$ python -q
>>> import numpy as np
>>> import numpy.linalg as la
>>> np.set_printoptions(precision=3, suppress=True, linewidth=120)
>>> M = np.loadtxt("out3.csv", delimiter=",")
>>> M
array([[1., 0., 0., 1., 0., 0., 2., 2.],
       [0., 1., 0., 0., 1., 0., 0., 2.],
       [0., 0., 1., 0., 0., 1., 0., 0.],
       [1., 0., 0., 1., 0., 0., 1., 0.],
       [0., 1., 0., 0., 1., 0., 0., 1.],
       [0., 0., 1., 0., 0., 1., 0., 0.],
       [2., 0., 0., 1., 0., 0., 1., 0.],
       [2., 2., 0., 0., 1., 0., 0., 1.]])
>>> print(la.norm(M, axis=0))
[3.162 2.449 1.414 1.732 1.732 1.414 2.449 3.162]
>>> round(float(la.norm(M, 2)), 3)
4.745
>>> round(la.norm(M, "nuc"), 3)
np.float64(13.244)
>>> print(la.norm(M, axis=1).argmax())
0
>>> la.norm(M, axis=1)
array([3.162, 2.449, 1.414, 1.732, 1.732, 1.414, 2.449, 3.162])
>>> round(la.norm(M[2], 1), 3), round(la.norm(M[2], np.inf), 3)
(np.float64(2.0), np.float64(1.0))
>>> np.argsort(-la.norm(M, axis=0).round(6), kind="stable")[:3]
array([0, 7, 1])
>>> [round(float(x), 3) for x in la.svd(M, compute_uv=False)[:3]]
[4.745, 3.133, 2.273]
>>> print(la.cond(M) > 100)
True
>>> m1 = np.loadtxt("layer6.csv", delimiter=",")
>>> m1
array([[0., 0., 0., 0., 0., 1., 0., 0., 0.],
       [0., 0., 1., 1., 1., 0., 0., 0., 0.],
       [0., 1., 0., 1., 1., 0., 0., 0., 1.],
       [0., 1., 1., 0., 1., 0., 0., 0., 0.],
       [0., 1., 1., 1., 0., 0., 0., 0., 1.],
       [1., 0., 0., 0., 0., 0., 0., 0., 0.],
       [0., 0., 0., 0., 0., 0., 0., 0., 0.],
       [0., 0., 0., 0., 0., 0., 0., 0., 0.],
       [0., 0., 1., 0., 1., 0., 0., 0., 0.]])
>>> rng = np.random.default_rng(3)
>>> lab = rng.permutation(9)
>>> lab
array([7, 0, 2, 1, 4, 6, 5, 3, 8])
>>> other = m1[lab][:, lab]
>>> round(la.det(other), 3), np.round(la.det(m1[lab]), 3)
(np.float64(0.0), np.float64(0.0))
>>> np.sort(np.abs(la.eigvals(other)))
array([0.   , 0.   , 0.358, 1.   , 1.   , 1.   , 1.   , 1.681, 3.323])
>>> np.allclose(other, m1)
False
>>> other
array([[0., 0., 0., 0., 0., 0., 0., 0., 0.],
       [0., 0., 0., 0., 0., 0., 1., 0., 0.],
       [0., 0., 0., 1., 1., 0., 0., 1., 1.],
       [0., 0., 1., 0., 1., 0., 0., 1., 0.],
       [0., 0., 1., 1., 0., 0., 0., 1., 1.],
       [0., 0., 0., 0., 0., 0., 0., 0., 0.],
       [0., 1., 0., 0., 0., 0., 0., 0., 0.],
       [0., 0., 1., 1., 1., 0., 0., 0., 0.],
       [0., 0., 1., 0., 1., 0., 0., 0., 0.]])
>>> [round(float(x), 3) for x in la.svd(m1, compute_uv=False)[:3]]
[3.323, 1.681, 1.0]
>>> np.argsort(-la.norm(m1, axis=0).round(6), kind="stable")[:3]
array([2, 4, 1])
>>> la.cond(m1) > 100
np.True_
>>> la.matrix_rank(m1, rtol=0.1)
np.int64(7)
>>> np.unique(m1.round(6), axis=0).shape
(8, 9)
>>> A = np.load("run2.npy")
>>> print(A)
[[ 0.888  0.112  0.261 -0.037 -0.112  0.112 -0.037  0.261 -0.186]
 [ 0.112  0.888 -0.261  0.037  0.112 -0.112  0.037 -0.261  0.186]
 [ 0.261 -0.261  0.391  0.087  0.261 -0.261  0.087 -0.609  0.435]
 [-0.037  0.037  0.087  0.988 -0.037  0.037 -0.012  0.087 -0.062]
 [-0.112  0.112  0.261 -0.037  0.888  0.112 -0.037  0.261 -0.186]
 [ 0.112 -0.112 -0.261  0.037  0.112  0.888  0.037 -0.261  0.186]
 [-0.037  0.037  0.087 -0.012 -0.037  0.037  0.988  0.087 -0.062]
 [ 0.261 -0.261 -0.609  0.087  0.261 -0.261  0.087  0.391  0.435]
 [-0.186  0.186  0.435 -0.062 -0.186  0.186 -0.062  0.435  0.689]]
>>> # equal to its transpose
>>> w, vecs = la.eigh(A)
>>> x = np.array([0, 0, 3, 0, 3, 3, 3, 0, 0])
>>> round(x @ A @ x / (x @ x), 3), w[0], round(w[-1], 3)
(np.float64(0.888), np.float64(-1.0), np.float64(1.0))
>>> round(float(np.abs(A).sum(axis=1).max()), 3), np.round(np.abs(w).max(), 3)
(2.652, np.float64(1.0))
>>> X = np.loadtxt("mat.csv", delimiter=",")
>>> X
array([[-2.,  2.,  0.,  2.,  0.],
       [-1., -3.,  0.,  2.,  0.],
       [ 0.,  0.,  2.,  0.,  1.],
       [ 2., -3.,  0., -2.,  0.],
       [ 0.,  0., -2.,  0.,  0.]])
>>> # splits into 2 blocks
>>> hat = np.triu(np.array([[-3, 0, 2, 0, -1],
...     [3, -1, 0, -3, 1],
...     [3, -1, -3, -1, 0],
...     [3, 0, 2, 1, -1],
...     [-1, 1, -2, 2, 2]]), 1) + np.eye(5)
>>> other = hat @ X @ la.inv(hat)
>>> print(np.trace(other), np.trace(X))
-5.0 -5.0
>>> other
array([[ -2.,   2.,  10.,  18.,  16.],
       [ -7.,   6.,  12.,  38.,  25.],
       [ -2.,   3.,   6.,  17.,  13.],
       [  2.,  -3.,  -2., -13.,  -8.],
       [  0.,   0.,  -2.,  -2.,  -2.]])
>>> print(la.matrix_rank(other))
5
>>> np.poly(other)
array([  1.,   5.,   8., -24.,  36.,   4.])
>>> print(hat @ X - X @ hat)
[[ 0.  0. 10.  6.  0.]
 [-6.  9.  0. -3.  4.]
 [-2.  3.  0.  4.  0.]
 [ 0.  0. -2. -9.  3.]
 [ 0.  0.  0. -2.  0.]]
